>>> import numpy as np
>>> np.set_printoptions(precision=2, suppress=True, linewidth=100)
>>> rd = lambda a: np.round(a, 2) + 0
>>> A = np.array([[2.0, 0.0, 0.0, 0.0],
...     [0.0, 0.0, 0.0, 0.0],
...     [0.0, 0.0, 0.0, 2.0],
...     [0.0, 2.0, -2.0, -1.0]])
>>> rd(np.linalg.det(A))
np.float64(0.0)
>>> np.allclose(A, A.T)
False
>>> (A + A.T) / 2
array([[ 2.,  0.,  0.,  0.],
       [ 0.,  0.,  0.,  1.],
       [ 0.,  0.,  0.,  0.],
       [ 0.,  1.,  0., -1.]])
>>> np.linalg.determinant(A)
Traceback (most recent call last):
  File "<python-input-7>", line 1, in <module>
    np.linalg.determinant(A)
    ^^^^^^^^^^^^^^^^^^^^^
AttributeError: module 'numpy.linalg' has no attribute 'determinant'
>>> np.argsort(-np.linalg.norm(A, axis=0).round(6), kind="stable")[:3]
array([3, 0, 1])
>>> np.linalg.cond(A) > 100
np.True_
>>> np.linalg.matrix_rank(A, rtol=0.1)
np.int64(3)
>>> U, s, VT = np.linalg.svd(A)
>>> V = VT[:(s > 1e-8).sum()]
>>> rng = np.random.default_rng(10)
>>> vec = A[1] + 4 * A[2] + rng.integers(2) * np.eye(4)[1]
>>> vec
array([0., 1., 0., 8.])
>>> rd(np.linalg.norm(vec - V.T @ V @ vec))
np.float64(0.71)
>>> rd(V.T @ V)
array([[ 1. ,  0. ,  0. ,  0. ],
       [ 0. ,  0.5, -0.5,  0. ],
       [ 0. , -0.5,  0.5,  0. ],
       [ 0. ,  0. ,  0. ,  1. ]])
>>> ang = np.radians(60)
>>> r_ = np.eye(4)
>>> r_[1, 1] = r_[3, 3] = np.cos(ang)
>>> r_[1, 3], r_[3, 1] = -np.sin(ang), np.sin(ang)
>>> rd(r_)
array([[ 1.  ,  0.  ,  0.  ,  0.  ],
       [ 0.  ,  0.5 ,  0.  , -0.87],
       [ 0.  ,  0.  ,  1.  ,  0.  ],
       [ 0.  ,  0.87,  0.  ,  0.5 ]])
>>> Y = A @ r_.T
>>> rd(Y)
array([[ 2.  ,  0.  ,  0.  ,  0.  ],
       [ 0.  ,  0.  ,  0.  ,  0.  ],
       [ 0.  , -1.73,  0.  ,  1.  ],
       [ 0.  ,  1.87, -2.  ,  1.23]])
>>> np.allclose(np.linalg.norm(A, axis=1), np.linalg.norm(Y, axis=1))
True
>>> rd(np.linalg.svd(A, compute_uv=False)), rd(np.linalg.svd(Y, compute_uv=False))
(array([3.11, 2.  , 1.82, 0.  ]), array([3.11, 2.  , 1.82, 0.  ]))
